$ python3 -q
>>> import numpy as np
>>> np.set_printoptions(precision=2, suppress=True, linewidth=160, legacy="1.25")
>>> O, _ = np.linalg.qr(np.array([[0.7, 1.6, 1.8, 1.2, 0.7, -0.5, 1.2],
...     [-0.6, -0.5, 0.1, 0.7, -1.5, 0.3, 0.3],
...     [-0.6, 1.3, -2.0, -0.6, 0.5, -0.5, 0.1],
...     [-0.4, -1.1, 1.5, 0.6, 0.2, -0.3, 0.1],
...     [-0.8, 0.6, 0.6, 1.8, -0.2, 0.2, -0.7],
...     [-0.8, 1.8, -0.8, -1.2, -1.2, -0.9, 0.0],
...     [0.5, -0.7, -0.7, -0.2, 0.2, 0.9, 0.8]]))
>>> evals = np.array([2, 5, 0, -3, -5, -5, 5])
>>> A = O @ np.diag(evals) @ O.T
>>> A
array([[ 2.52, -1.25,  0.93, -0.46, -0.29,  1.9 ,  1.08],
       [-1.25, -2.54,  0.8 ,  3.11,  0.86,  0.21,  1.46],
       [ 0.93,  0.8 , -0.65, -0.65,  0.36,  3.2 ,  1.66],
       [-0.46,  3.11, -0.65,  0.83, -0.06, -0.14,  2.35],
       [-0.29,  0.86,  0.36, -0.06, -1.63,  0.85, -2.6 ],
       [ 1.9 ,  0.21,  3.2 , -0.14,  0.85, -0.18, -0.81],
       [ 1.08,  1.46,  1.66,  2.35, -2.6 , -0.81,  0.65]])
>>> round(np.linalg.eigvalsh(A).min(), 2)
-5.0
>>> print(np.all(np.linalg.eigvalsh(A) > 0))
False
>>> m1 = np.load("block3.npy")
>>> m1
array([[-4,  1,  2,  2,  4, -3,  3, -4,  0],
       [-5, -2, -1, -3, -4,  5, -5,  3,  1],
       [-2, -2, -5, -4,  3,  0,  0, -2, -1]])
>>> blk = np.stack([m1, -2 * m1, m1[::-1]])
>>> np.linalg.matrix_rank(blk)
array([3, 3, 3])
>>> blk.sum(axis=0)
array([[ 2, -3, -7, -6, -1,  3, -3,  2, -1],
       [ 0,  0,  0,  0,  0,  0,  0,  0,  0],
       [-2,  3,  7,  6,  1, -3,  3, -2,  1]])
>>> np.einsum("bij,cij->bc", blk, blk)
array([[ 253, -506,  131],
       [-506, 1012, -262],
       [ 131, -262,  253]])
>>> vec = np.array([-2, -1, -3, -1, 1, 0, 2, 2, 2])
>>> m1 @ np.eye(9)[8]
array([ 0.,  1., -1.])
>>> np.linalg.norm(m1 @ vec) <= np.linalg.norm(m1, 2) * np.linalg.norm(vec) + 1e-9
True
>>> np.sign((m1 @ vec).round(6))
array([1, 1, 1])
>>> out = m1 / np.sqrt((m1 ** 2).mean(axis=1, keepdims=True))
>>> np.linalg.norm(out, axis=1)
array([3., 3., 3.])
>>> np.linalg.matrix_rank(out) == np.linalg.matrix_rank(m1)
True
>>> K = np.loadtxt("dump.csv", delimiter=",")
>>> K
array([[ 0.  ,  0.8 , -1.  ,  0.  ,  3.2 , -0.1 ],
       [ 0.1 ,  1.4 , -1.  ,  1.8 ,  5.59,  2.  ],
       [-0.8 , -0.2 ,  1.4 , -0.2 , -0.78,  0.9 ],
       [-0.5 ,  1.3 , -0.5 ,  0.3 ,  5.2 ,  0.2 ],
       [ 0.  ,  0.2 ,  0.5 , -0.3 ,  0.8 , -1.  ],
       [-0.8 ,  0.  , -0.1 , -1.6 , -0.05,  1.9 ],
       [ 1.3 , -0.2 ,  0.  ,  0.4 , -0.8 , -0.2 ],
       [ 0.6 ,  1.  ,  1.3 , -0.1 ,  4.  , -0.4 ],
       [-0.9 , -0.3 ,  0.4 ,  0.4 , -1.23,  0.1 ],
       [-0.2 , -1.  , -0.4 , -1.9 , -3.98, -0.3 ],
       [ 0.3 , -0.7 ,  0.  ,  0.2 , -2.8 ,  1.  ],
       [ 1.1 , -0.3 ,  1.7 ,  1.5 , -1.2 ,  1.4 ],
       [-0.3 ,  0.4 ,  0.8 ,  0.5 ,  1.59,  0.8 ],
       [ 0.3 ,  0.2 , -0.3 , -0.6 ,  0.77,  1.7 ],
       [ 0.6 ,  1.7 ,  0.6 ,  0.8 ,  6.81, -1.3 ],
       [ 0.2 ,  0.  ,  0.  ,  0.8 , -0.03,  0.1 ],
       [ 0.5 , -0.9 ,  0.8 ,  0.1 , -3.61, -0.9 ],
       [ 0.7 ,  0.8 ,  0.9 , -2.4 ,  3.21,  0.3 ],
       [-0.7 ,  0.4 , -0.2 ,  1.4 ,  1.57,  1.  ],
       [ 0.2 ,  0.6 ,  0.6 ,  1.  ,  2.4 ,  0.9 ],
       [ 0.  , -0.9 ,  1.8 ,  0.7 , -3.58,  0.  ]])
>>> Xc = K - K.mean(axis=0)
>>> evecs = np.linalg.svd(Xc)[2][:5]
>>> out = Xc - Xc @ evecs.T @ evecs
>>> np.linalg.norm(out, axis=1).round(6).argmax()
5
>>> np.diag(evecs.T @ evecs)
array([1.  , 0.06, 1.  , 1.  , 0.94, 1.  ])
>>> (Xc @ evecs.T).std(axis=0)
array([3.14, 1.05, 0.96, 0.7 , 0.54])
>>> U, sigma, Vh = np.linalg.svd(K)
>>> sigma
array([14.89,  4.97,  4.43,  3.85,  2.48,  0.02])
>>> out = U[:, :5] @ np.diag(sigma[:5]) @ Vh[:5]
>>> round(float(np.abs(K - out).max()), 2)
0.01
>>> round(np.linalg.norm(K - out) / np.linalg.norm(K), 2)
0.0
>>> M = np.arange(55).reshape(11, 5) + 5
>>> M
array([[ 5,  6,  7,  8,  9],
       [10, 11, 12, 13, 14],
       [15, 16, 17, 18, 19],
       [20, 21, 22, 23, 24],
       [25, 26, 27, 28, 29],
       [30, 31, 32, 33, 34],
       [35, 36, 37, 38, 39],
       [40, 41, 42, 43, 44],
       [45, 46, 47, 48, 49],
       [50, 51, 52, 53, 54],
       [55, 56, 57, 58, 59]])
>>> gram = np.cov(M, rowvar=False)
>>> gram.shape
(5, 5)
>>> M.std(axis=0)
array([15.81, 15.81, 15.81, 15.81, 15.81])
>>> np.round(np.linalg.eigvalsh(gram)[::-1], 2) + 0
array([1375.,    0.,    0.,    0.,    0.])
>>> np.median(M, axis=0)
array([30., 31., 32., 33., 34.])
>>> np.argwhere(np.triu(np.abs(np.corrcoef(M.T)) > 0.8, 1))
array([[0, 1],
       [0, 2],
       [0, 3],
       [0, 4],
       [1, 2],
       [1, 3],
       [1, 4],
       [2, 3],
       [2, 4],
       [3, 4]])
>>> np.argsort(-M.std(axis=0).round(6), kind="stable")
array([0, 1, 2, 3, 4])
>>> print(np.linalg.matrix_rank(M, rtol=0.1))
1
>>> print(np.argsort(-np.linalg.norm(M, axis=0).round(6), kind="stable")[:3])
[4 3 2]
>>> np.linalg.cond(M) > 100
True
>>> print([round(float(x), 2) for x in np.linalg.svd(M, compute_uv=False)[:3]])
[264.87, 4.64, 0.0]
>>> round(np.linalg.norm(M, 2) / np.linalg.norm(M), 2)
1.0
